$ ipython --no-banner

In [1]: import numpy as np

In [2]: np.set_printoptions(precision=2, suppress=True, linewidth=120)

In [3]: def rnd(a):
   ...:     return np.round(a, 2) + 0
   ...: 

In [4]: u = np.array([5, 5, -1, -5])

In [5]: feats = u[np.abs(np.subtract.outer(np.arange(4), np.arange(4)))]

In [6]: feats
Out[6]: 
array([[ 5,  5, -1, -5],
       [ 5,  5,  5, -1],
       [-1,  5,  5,  5],
       [-5, -1,  5,  5]])

In [7]: q = feats.astype(float).copy()

In [8]: for j in range(4):
   ...:     q[:, j] -= q[:, :j] @ (q[:, :j].T @ q[:, j])
   ...:     q[:, j] /= np.linalg.norm(q[:, j])
   ...: 

In [9]: rnd(q.T @ feats)
Out[9]: 
array([[ 8.72,  5.74, -1.15, -6.88],
       [ 0.  ,  6.57,  7.09,  4.49],
       [ 0.  ,  0.  ,  4.93,  2.08],
       [ 0.  ,  0.  ,  0.  ,  2.04]])

In [10]: rnd(q)
Out[10]: 
array([[ 0.57,  0.26, -0.44, -0.64],
       [ 0.57,  0.26,  0.77,  0.08],
       [-0.11,  0.86, -0.25,  0.42],
       [-0.57,  0.35,  0.38, -0.64]])

In [11]: x = np.array([5, 2, 1, 1])

In [12]: rhs = q @ x

In [13]: rnd(rhs)
Out[13]: array([ 2.31,  4.25,  1.32, -2.43])

In [14]: rnd(np.linalg.solve(q, 4 * rhs))
Out[14]: array([20.,  8.,  4.,  4.])

In [15]: rnd(np.linalg.solve(q.T, q[2]))
Out[15]: array([0., 0., 1., 0.])

In [16]: rnd(np.linalg.solve(q, rhs))
Out[16]: array([5., 2., 1., 1.])

In [17]: rnd(np.linalg.solve(q, rhs + q[:, 3]))
Out[17]: array([5., 2., 1., 2.])

In [18]: np.all(np.linalg.eigvalsh(feats) > 0)
Out[18]: np.False_

In [19]: [round(float(np.linalg.det(feats[:i, :i])), 2) + 0 for i in range(1, 5)]
Out[19]: [5.0, 0.0, -180.0, 576.0]

In [20]: K = np.load("a.npy")

In [21]: K
Out[21]: 
array([[1.  , 0.7 , 0.49, 0.34, 0.24],
       [0.7 , 1.  , 0.7 , 0.49, 0.34],
       [0.49, 0.7 , 1.  , 0.7 , 0.49],
       [0.34, 0.49, 0.7 , 1.  , 0.7 ],
       [0.24, 0.34, 0.49, 0.7 , 1.  ]])

In [22]: # symmetric

In [23]: w, V = np.linalg.eigh(K)

In [24]: rnd(w)
Out[24]: array([0.19, 0.25, 0.43, 1.02, 3.1 ])

In [25]: rnd(np.linalg.eigvalsh(K + -3 * np.eye(5)))
Out[25]: array([-2.81, -2.75, -2.57, -1.98,  0.1 ])

In [26]: (w > 1e-8).sum(), (w < -1e-8).sum()
Out[26]: (np.int64(5), np.int64(0))

In [27]: rnd(np.abs(V[:, -1]))
Out[27]: array([0.39, 0.47, 0.5 , 0.47, 0.39])

In [28]: rnd(V.T @ V)
Out[28]: 
array([[1., 0., 0., 0., 0.],
       [0., 1., 0., 0., 0.],
       [0., 0., 1., 0., 0.],
       [0., 0., 0., 1., 0.],
       [0., 0., 0., 0., 1.]])

In [29]: w.sum(), np.trace(K)
Out[29]: (np.float64(5.0), np.float64(5.0))

In [30]: np.unique(w.round(6) + 0, return_counts=True)[1]
Out[30]: array([1, 1, 1, 1, 1])
